$ python -q
>>> import numpy as np
>>> np.set_printoptions(suppress=True, linewidth=160)
>>> A = np.loadtxt("out7.csv", delimiter=",")
>>> A
array([[ 9.,  2., -4.,  2.,  4.,  4., -2., -2.],
       [ 2.,  6., -2.,  1.,  2.,  2., -1., -1.],
       [-4., -2.,  9., -2., -4., -4.,  2.,  2.],
       [ 2.,  1., -2.,  6.,  2.,  2., -1., -1.],
       [ 4.,  2., -4.,  2.,  9.,  4., -2., -2.],
       [ 4.,  2., -4.,  2.,  4.,  9., -2., -2.],
       [-2., -1.,  2., -1., -2., -2.,  6.,  1.],
       [-2., -1.,  2., -1., -2., -2.,  1.,  6.]])
>>> L = np.linalg.cholesky(A)
>>> np.round(np.diag(L) ** 2, 2)
array([9.  , 5.56, 7.  , 5.36, 6.33, 6.05, 5.22, 5.21])
>>> np.round(A / np.sqrt(np.outer(np.diag(A), np.diag(A))), 2)
array([[ 1.  ,  0.27, -0.44,  0.27,  0.44,  0.44, -0.27, -0.27],
       [ 0.27,  1.  , -0.27,  0.17,  0.27,  0.27, -0.17, -0.17],
       [-0.44, -0.27,  1.  , -0.27, -0.44, -0.44,  0.27,  0.27],
       [ 0.27,  0.17, -0.27,  1.  ,  0.27,  0.27, -0.17, -0.17],
       [ 0.44,  0.27, -0.44,  0.27,  1.  ,  0.44, -0.27, -0.27],
       [ 0.44,  0.27, -0.44,  0.27,  0.44,  1.  , -0.27, -0.27],
       [-0.27, -0.17,  0.27, -0.17, -0.27, -0.27,  1.  ,  0.17],
       [-0.27, -0.17,  0.27, -0.17, -0.27, -0.27,  0.17,  1.  ]])
>>> T = np.stack([A, 5 * A, A[::-1]])
>>> np.linalg.matrix_rank(T)
array([8, 8, 8])
>>> (T @ A.T).shape
(3, 8, 8)
>>> T.sum(axis=0)
array([[ 52.,  11., -22.,  11.,  22.,  22., -11.,  -6.],
       [ 10.,  35., -10.,   5.,  10.,  10.,   0.,  -5.],
       [-20., -10.,  50., -10., -20., -15.,  10.,  10.],
       [ 16.,   8., -16.,  38.,  21.,  16.,  -8.,  -8.],
       [ 26.,  13., -26.,  18.,  56.,  26., -13., -13.],
       [ 20.,  10., -15.,  10.,  20.,  50., -10., -10.],
       [-10.,   0.,  10.,  -5., -10., -10.,  35.,   5.],
       [ -3.,  -4.,   8.,  -4.,  -8.,  -8.,   4.,  34.]])
>>> np.linalg.matrix_rank(T.reshape(3, -1))
np.int64(2)
>>> Y = A[0, 0] * A[1:] - np.outer(A[1:, 0], A[0])
>>> Y
array([[  0.,  50., -10.,   5.,  10.,  10.,  -5.,  -5.],
       [  0., -10.,  65., -10., -20., -20.,  10.,  10.],
       [  0.,   5., -10.,  50.,  10.,  10.,  -5.,  -5.],
       [  0.,  10., -20.,  10.,  65.,  20., -10., -10.],
       [  0.,  10., -20.,  10.,  20.,  65., -10., -10.],
       [  0.,  -5.,  10.,  -5., -10., -10.,  50.,   5.],
       [  0.,  -5.,  10.,  -5., -10., -10.,   5.,  50.]])
>>> np.flatnonzero(~Y.round(6).any(axis=1))
array([], dtype=int64)
>>> np.round(A[:, 0] / A[0, 0], 2)
array([ 1.  ,  0.22, -0.44,  0.22,  0.44,  0.44, -0.22, -0.22])
>>> np.linalg.matrix_rank(Y), np.linalg.matrix_rank(A)
(np.int64(7), np.int64(8))
